% python3 -q
>>> import numpy as np
>>> np.set_printoptions(precision=3, suppress=True, linewidth=160)
>>> F = np.array([[41, -5, -21], [-5, 1, 5], [-21, 5, 26]])
>>> W = np.array([[2, 2, 0, 2], [0, 1, 2, 0], [0, 2, 0, 3]])
>>> coef = np.array([5, 0, 5, 5])
>>> H = np.maximum(F @ W + coef, 0)
>>> (H > 0).mean(axis=0)
array([0.333, 1.   , 0.667, 1.   ])
>>> H
array([[87, 35,  0, 24],
       [ 0,  1,  7, 10],
       [ 0, 15, 15, 41]])
>>> basis = np.array([[1, 3, 3], [2, 0, -1], [-2, -3, -3], [2, 2, 3]])
>>> H @ basis
array([[205, 309, 298],
       [  8,  -1,   8],
       [ 82,  37,  63]])
>>> Y = H[0, 0] * H[1:] - np.outer(H[1:, 0], H[0])
>>> Y
array([[   0,   87,  609,  870],
       [   0, 1305, 1305, 3567]])
>>> np.flatnonzero(~Y.round(6).any(axis=1))
array([], dtype=int64)
>>> np.linalg.cond(Y) > 100
np.False_
>>> E = np.load("layer10.npy")
>>> E
array([[ 1, -3,  2],
       [ 9,  7,  4],
       [ 9,  7,  4]])
>>> rng = np.random.default_rng(387154)
>>> Y = E + rng.integers(-2, 3, (3, 2)) @ rng.integers(-2, 3, (2, 3))
>>> Y
array([[ 3, -1,  2],
       [ 9,  7,  4],
       [ 9,  7,  4]])
>>> np.linalg.matrix_rank(Y - E, tol=1e-8)
np.int64(1)
>>> Y - E
array([[2, 2, 0],
       [0, 0, 0],
       [0, 0, 0]])
>>> ang = np.radians(135)
>>> r_ = np.eye(3)
>>> r_[2, 2] = r_[1, 1] = np.cos(ang)
>>> r_[2, 1], r_[1, 2] = -np.sin(ang), np.sin(ang)
>>> r_
array([[ 1.   ,  0.   ,  0.   ],
       [ 0.   , -0.707,  0.707],
       [ 0.   , -0.707, -0.707]])
>>> Y = E @ r_.T
>>> np.abs(Y - E).max(axis=0)
array([ 0.   ,  9.121, 11.778])
>>> np.allclose(E @ E.T, Y @ Y.T)
True
>>> Y
array([[ 1.   ,  3.536,  0.707],
       [ 9.   , -2.121, -7.778],
       [ 9.   , -2.121, -7.778]])
>>> np.round(np.linalg.svd(E, compute_uv=False), 3) + 0, np.round(np.linalg.svd(Y, compute_uv=False), 3) + 0
(array([17.091,  3.726,  0.   ]), array([17.091,  3.726,  0.   ]))
